$ python3 -q
>>> import numpy as np
>>> import numpy.linalg as la
>>> np.set_printoptions(precision=2, suppress=True, linewidth=140, legacy="1.25")
>>> X = np.array([[3, 3, 0, 0], [1, 3, 0, 0], [0, 0, 3, 3], [0, 0, 1, 3]])
>>> print(X)
[[3 3 0 0]
 [1 3 0 0]
 [0 0 3 3]
 [0 0 1 3]]
>>> Q, r_ = la.qr(X)
>>> print(np.abs(np.diag(r_)))
[3.16 1.9  3.16 1.9 ]
>>> print(Q)
[[-0.95 -0.32  0.    0.  ]
 [-0.32  0.95  0.    0.  ]
 [-0.   -0.   -0.95 -0.32]
 [-0.   -0.   -0.32  0.95]]
>>> P = np.triu(np.array([[8, -5, 1, -9], [-7, -5, 7, 1], [1, -6, 0, 6], [6, -8, -5, 4]]), 1) + np.eye(4)
>>> M2 = P @ X @ la.inv(P)
>>> print(round(float(la.det(M2)), 2))
36.0
>>> print(np.poly(M2))
[  1. -12.  48. -72.  36.]
>>> rng = np.random.default_rng(336767)
>>> z = rng.permutation(4)
>>> print(z)
[3 2 0 1]
>>> M2 = X[z][:, z]
>>> print(M2)
[[3 1 0 0]
 [3 3 0 0]
 [0 0 3 3]
 [0 0 1 3]]
>>> print(np.allclose(M2, X))
False
>>> print(np.diag(M2))
[3 3 3 3]
>>> print(np.trace(M2))
12
>>> x = np.array([1, 0, 2, 3])
>>> h1 = np.maximum(X @ x, 0)
>>> print(X * (h1 > 1e-9)[:, None])
[[3 3 0 0]
 [1 3 0 0]
 [0 0 3 3]
 [0 0 1 3]]
>>> print(np.maximum(X @ (3 * x), 0))
[ 9  3 45 33]
>>> print(np.tanh(X @ x))
[1.   0.76 1.   1.  ]
>>> Q = X.astype(float).copy()
>>> for j in range(4):
...     Q[:, j] -= Q[:, :j] @ (Q[:, :j].T @ Q[:, j])
...     Q[:, j] /= la.norm(Q[:, j])
... 
>>> print(np.round(Q.T @ Q, 2) + 0)
[[1. 0. 0. 0.]
 [0. 1. 0. 0.]
 [0. 0. 1. 0.]
 [0. 0. 0. 1.]]
>>> print(Q)
[[ 0.95 -0.32  0.    0.  ]
 [ 0.32  0.95  0.    0.  ]
 [ 0.    0.    0.95 -0.32]
 [ 0.    0.    0.32  0.95]]
>>> print(np.round(Q.T @ X, 2) + 0)
[[3.16 3.79 0.   0.  ]
 [0.   1.9  0.   0.  ]
 [0.   0.   3.16 3.79]
 [0.   0.   0.   1.9 ]]
>>> Q, _ = la.qr(np.array([[-0.3], [-0.2], [-1.2], [0.9]]))
>>> F = Q @ Q.T
>>> print(F)
[[ 0.04  0.03  0.15 -0.11]
 [ 0.03  0.02  0.1  -0.08]
 [ 0.15  0.1   0.61 -0.45]
 [-0.11 -0.08 -0.45  0.34]]
>>> M2 = np.array([[3, -2, -2], [1, -3, 0], [-2, -3, 1], [-3, 0, -1]])
>>> print(np.einsum("ik,kj->ji", F, M2))
[[ 0.18  0.12  0.71 -0.53]
 [-0.61 -0.4  -2.42  1.82]
 [ 0.19  0.13  0.76 -0.57]]
>>> print(la.matrix_rank(np.vstack([F, M2.T])))
4
>>> print(np.vstack([F, M2.T]).shape)
(7, 4)
>>> print(np.einsum("ij->j", F))
[ 0.1   0.07  0.4  -0.3 ]
>>> print(np.einsum("ik,kj->ij", F, M2))
[[ 0.18 -0.61  0.19]
 [ 0.12 -0.4   0.13]
 [ 0.71 -2.42  0.76]
 [-0.53  1.82 -0.57]]
>>> print(X @ X)
[[12 18  0  0]
 [ 6 12  0  0]
 [ 0  0 12 18]
 [ 0  0  6 12]]
>>> print(np.round(la.det(X), 2))
36.0
>>> print((X != 0).astype(int))
[[1 1 0 0]
 [1 1 0 0]
 [0 0 1 1]
 [0 0 1 1]]
>>> P = np.triu(np.array([[-8, 2, -8, -3], [-1, 3, -6, 8], [-2, -4, 3, 6], [-7, 2, 0, 9]]), 1) + np.eye(4)
>>> M2 = P @ F @ la.inv(P)
>>> print(np.round(np.poly(M2), 2) + 0)
[ 1. -1.  0.  0.  0.]
>>> print(np.round(np.trace(M2), 2), np.round(np.trace(F), 2))
1.0 1.0
>>> left, sv, Vt = la.svd(F)
>>> print(np.argmax(sv[:-1] / (sv[1:] + 1e-6)) + 1)
1
>>> M2 = left[:, :1] @ np.diag(sv[:1]) @ Vt[:1]
>>> print(np.round(np.abs(F - M2).max(), 2))
0.0
>>> print(np.round(la.norm(F - M2) / la.norm(F), 2))
0.0
>>> print(np.round(la.norm(F - M2, 2), 2), round(float(sv[1]), 2))
0.0 0.0
>>> print(la.matrix_rank(M2))
1
>>> mat = np.array([[-2, 3, -3], [-1, -3, -1], [1, 1, 0]])
>>> print(mat)
[[-2  3 -3]
 [-1 -3 -1]
 [ 1  1  0]]
>>> left, sv, Vt = la.svd(mat, full_matrices=False)
>>> print(np.round(Vt @ Vt.T, 2) + 0)
[[1. 0. 0.]
 [0. 1. 0.]
 [0. 0. 1.]]
>>> print(np.cumsum(sv ** 2) / np.sum(sv ** 2))
[0.67 0.99 1.  ]
>>> m1 = np.loadtxt("run14.csv", delimiter=",")
>>> print(m1)
[[-0.67 -0.01 -3.47]
 [ 0.76 -0.16 -1.97]
 [-0.27 -0.06  4.69]
 [-0.56 -0.03 -2.02]
 [-0.72  0.54  0.91]
 [-0.7   0.21  2.77]
 [-2.76  0.73  3.65]
 [-1.36  0.42  3.65]
 [-1.38  0.7   5.69]
 [-0.94  0.29 -3.27]
 [-3.72  0.79 10.7 ]
 [-1.93  0.79  3.67]
 [ 2.13 -0.25 -7.85]
 [-2.05  0.43  5.8 ]
 [-1.91  0.71  7.44]
 [ 0.02  0.01 -3.12]
 [ 2.06 -0.35 -5.57]
 [ 0.1   0.51  1.96]
 [-0.48 -0.11 -4.47]
 [-0.89 -0.05  0.58]]
>>> x = np.array([-1, -2, -2])
>>> target = m1 @ x
>>> print(np.round(la.pinv(m1) @ m1, 2) + 0)
[[1. 0. 0.]
 [0. 1. 0.]
 [0. 0. 1.]]
>>> print(la.solve(m1.T @ m1, m1.T @ target))
[-1. -2. -2.]
>>> target = target + 0.3 * rng.normal(size=20)
>>> print(target)
[  7.58   3.36  -9.23   4.89  -2.33  -5.35  -6.04  -7.29 -11.5    7.28 -18.74  -6.85  13.68 -10.79 -13.84   6.21   9.69  -4.5    9.67
   0.06]
>>> c, *_ = la.lstsq(m1, target)
>>> print(c.round())
[-1. -2. -2.]
>>> print(c)
[-1.04 -1.88 -2.  ]
>>> print(np.round(m1.T @ (target - m1 @ c), 2) + 0)
[0. 0. 0.]
>>> d = la.norm(m1[:, None] - m1[None], axis=-1)
>>> print((d + 1e9 * np.eye(20)).round(6).argmin(axis=1))
[ 9  3  7 15 19  7 11 11 13  0 14  7 16  8 13  0 12  5  0  4]
>>> print(d.shape)
(20, 20)
>>> print(d[18].round(6).argsort(kind="stable")[:4])
[18  0  9 15]
>>> J = np.load("w.npy")
>>> print(J)
[[ 4.25 -1.28  2.85]
 [ 1.98 -0.1   1.62]
 [-7.97  2.01 -6.54]
 [11.9  -2.91  8.71]
 [ 2.21 -0.49  1.34]
 [10.56 -2.95  7.43]
 [ 5.94 -1.3   4.77]
 [ 7.34 -2.05  5.23]
 [-2.7   0.77 -2.26]
 [-3.75  1.04 -3.36]
 [-4.52  0.79 -3.71]
 [-6.57  1.47 -5.26]
 [-7.54  1.84 -5.61]
 [ 6.05 -1.92  4.85]
 [-2.75  0.16 -1.86]
 [-0.9   0.56 -0.2 ]
 [ 0.91  0.45  0.1 ]
 [ 7.22 -0.87  5.62]
 [ 6.19 -1.32  4.62]
 [ 0.32  0.17 -0.19]
 [-6.06  1.52 -5.18]
 [-6.34  1.59 -4.36]
 [16.26 -4.17 11.55]
 [-7.57  1.71 -6.09]
 [-2.35  0.67 -1.71]
 [-5.49  1.64 -3.76]]
>>> x = np.array([-6, 3, 8])
>>> target = J @ x
>>> print(la.lstsq(J, target)[0])
[-6.  3.  8.]
>>> target = target + 0.3 * rng.normal(size=26)
>>> print(target)
[ -6.96   0.79   1.96 -10.31  -4.   -12.72  -0.86  -8.15   0.77  -1.54  -0.34   1.59   6.23  -3.19   1.53   5.42  -3.22  -0.63  -4.34
  -2.55  -0.09   7.64 -17.76   1.95   2.2    8.26]
>>> c, *_ = la.lstsq(J, target)
>>> print(np.round(J.T @ (target - J @ c), 2) + 0)
[0. 0. 0.]
>>> print(c)
[-5.81  3.39  7.88]
>>> G = np.cov(J, rowvar=False)
>>> print(np.corrcoef(J.T))
[[ 1.   -0.98  1.  ]
 [-0.98  1.   -0.98]
 [ 1.   -0.98  1.  ]]
>>> print(G.shape)
(3, 3)
>>> print(G)
[[ 45.38 -11.19  33.9 ]
 [-11.19   2.86  -8.34]
 [ 33.9   -8.34  25.45]]
>>> print(np.argsort(-J.std(axis=0).round(6), kind="stable"))
[0 2 1]
>>> print(la.eigvalsh(G)[::-1])
[73.51  0.12  0.06]
>>> z = rng.permutation(3)
>>> M2 = J[:, z] * rng.choice([-1, 1], 3)
>>> print(M2)
[[ 2.85  4.25  1.28]
 [ 1.62  1.98  0.1 ]
 [-6.54 -7.97 -2.01]
 [ 8.71 11.9   2.91]
 [ 1.34  2.21  0.49]
 [ 7.43 10.56  2.95]
 [ 4.77  5.94  1.3 ]
 [ 5.23  7.34  2.05]
 [-2.26 -2.7  -0.77]
 [-3.36 -3.75 -1.04]
 [-3.71 -4.52 -0.79]
 [-5.26 -6.57 -1.47]
 [-5.61 -7.54 -1.84]
 [ 4.85  6.05  1.92]
 [-1.86 -2.75 -0.16]
 [-0.2  -0.9  -0.56]
 [ 0.1   0.91 -0.45]
 [ 5.62  7.22  0.87]
 [ 4.62  6.19  1.32]
 [-0.19  0.32 -0.17]
 [-5.18 -6.06 -1.52]
 [-4.36 -6.34 -1.59]
 [11.55 16.26  4.17]
 [-6.09 -7.57 -1.71]
 [-1.71 -2.35 -0.67]
 [-3.76 -5.49 -1.64]]
>>> left, _, Vt = la.svd(J.T @ M2)
>>> print(np.round(la.lstsq(J, M2)[0], 2) + 0)
[[ 0.  1.  0.]
 [ 0.  0. -1.]
 [ 1.  0.  0.]]
